$ ipython --no-banner

In [1]: import numpy as np

In [2]: np.set_printoptions(suppress=True, linewidth=140)

In [3]: data = np.loadtxt("run2.csv", delimiter=",")

In [4]: data.round(2)
Out[4]: 
array([[-0.11,  0.14, -0.52],
       [ 0.51, -0.46, -0.66],
       [ 0.62,  0.05,  0.36],
       [ 0.31, -0.08,  0.03],
       [-0.45, -0.75,  0.1 ],
       [-0.22,  0.44, -0.39]])

In [5]: np.round(np.linalg.norm(data, axis=0), 2)
Out[5]: array([1., 1., 1.])

In [6]: out = np.c_[data[:, :1] @ np.array([[1]]), np.array([2, 0, 0, 1, 2, 2])]

In [7]: out.round(2)
Out[7]: 
array([[-0.11,  2.  ],
       [ 0.51,  0.  ],
       [ 0.62,  0.  ],
       [ 0.31,  1.  ],
       [-0.45,  2.  ],
       [-0.22,  2.  ]])

In [8]: np.round(np.linalg.norm(np.linalg.qr(data)[0].T @ out, axis=0) ** 2 / ((out ** 2).sum(axis=0) + 1e-12), 2)
Out[8]: array([1.  , 0.33])

In [9]: np.linalg.matrix_rank(np.c_[data, out])
Out[9]: np.int64(4)

In [10]: x0 = np.array([1, 1, 3])

In [11]: target = data @ x0

In [12]: target.round(2)
Out[12]: array([-1.54, -1.93,  1.76,  0.32, -0.9 , -0.96])

In [13]: rng = np.random.default_rng(732043)

In [14]: target = target + 0.02 * rng.normal(size=6)

In [15]: target.round(2)
Out[15]: array([-1.52, -1.93,  1.72,  0.33, -0.92, -0.98])

In [16]: c, *_ = np.linalg.lstsq(data, target)

In [17]: [round(float(np.linalg.norm(np.linalg.solve(data.T @ data + lam * np.eye(3), data.T @ target))), 2) for lam in (0, 1, 10, 100)]
Out[17]: [3.3, 1.65, 0.3, 0.03]

In [18]: c.round()
Out[18]: array([1., 1., 3.])

In [19]: np.round(data.T @ (target - data @ c), 2) + 0
Out[19]: array([0., 0., 0.])

In [20]: x0 = np.array([0, 5, 9])

In [21]: target = data @ x0

In [22]: c, lr = np.zeros(3), 1 / np.linalg.norm(data, 2) ** 2

In [23]: for i in range(60):
    ...:     c -= lr * data.T @ (data @ c - target)
    ...:     if i % 10 == 0: print(i, round(np.linalg.norm(data @ c - target), 2))
    ...: 
0 0.0
10 0.0
20 0.0
30 0.0
40 0.0
50 0.0

In [24]: c.round(2) + 0
Out[24]: array([0., 5., 9.])

In [25]: labels = rng.permutation(3)

In [26]: out = data[:, labels] * rng.choice([-1, 1], 3)

In [27]: out.round(2)
Out[27]: 
array([[ 0.52,  0.11, -0.14],
       [ 0.66, -0.51,  0.46],
       [-0.36, -0.62, -0.05],
       [-0.03, -0.31,  0.08],
       [-0.1 ,  0.45,  0.75],
       [ 0.39,  0.22, -0.44]])

In [28]: left, _, Vt = np.linalg.svd(data.T @ out)

In [29]: labels
Out[29]: array([2, 0, 1])

In [30]: np.round(left @ Vt, 2) + 0
Out[30]: 
array([[ 0., -1.,  0.],
       [ 0.,  0., -1.],
       [-1.,  0.,  0.]])

In [31]: arr = np.load("arr.npy")

In [32]: arr
Out[32]: 
array([[ 1,  2,  1,  0,  2],
       [-1,  2, -2,  0,  2],
       [ 1,  0, -2,  0,  2],
       [ 2,  2,  2,  0, -1],
       [-2, -1, -1,  0,  1],
       [ 2,  2,  2,  0, -1]])

In [33]: np.linalg.cond(arr) > 100
Out[33]: np.True_

In [34]: rk = np.linalg.matrix_rank(arr)

In [35]: rk
Out[35]: np.int64(4)

In [36]: N = np.linalg.svd(arr)[2][rk:].T

In [37]: [int(np.linalg.matrix_rank(arr[:i])) for i in range(1, len(arr) + 1)]
Out[37]: [1, 2, 3, 4, 4, 4]

In [38]: np.allclose(arr @ N, 0)
Out[38]: True

In [39]: N @ N.T
Out[39]: 
array([[0., 0., 0., 0., 0.],
       [0., 0., 0., 0., 0.],
       [0., 0., 0., 0., 0.],
       [0., 0., 0., 1., 0.],
       [0., 0., 0., 0., 0.]])

In [40]: N[:, 0] / N[np.abs(N[:, 0]).round(6).argmax(), 0]
Out[40]: array([-0., -0., -0.,  1., -0.])

In [41]: [int(np.linalg.matrix_rank(np.delete(arr, i, axis=0))) for i in range(6)]
Out[41]: [4, 4, 4, 4, 4, 4]

In [42]: N.shape
Out[42]: (5, 1)
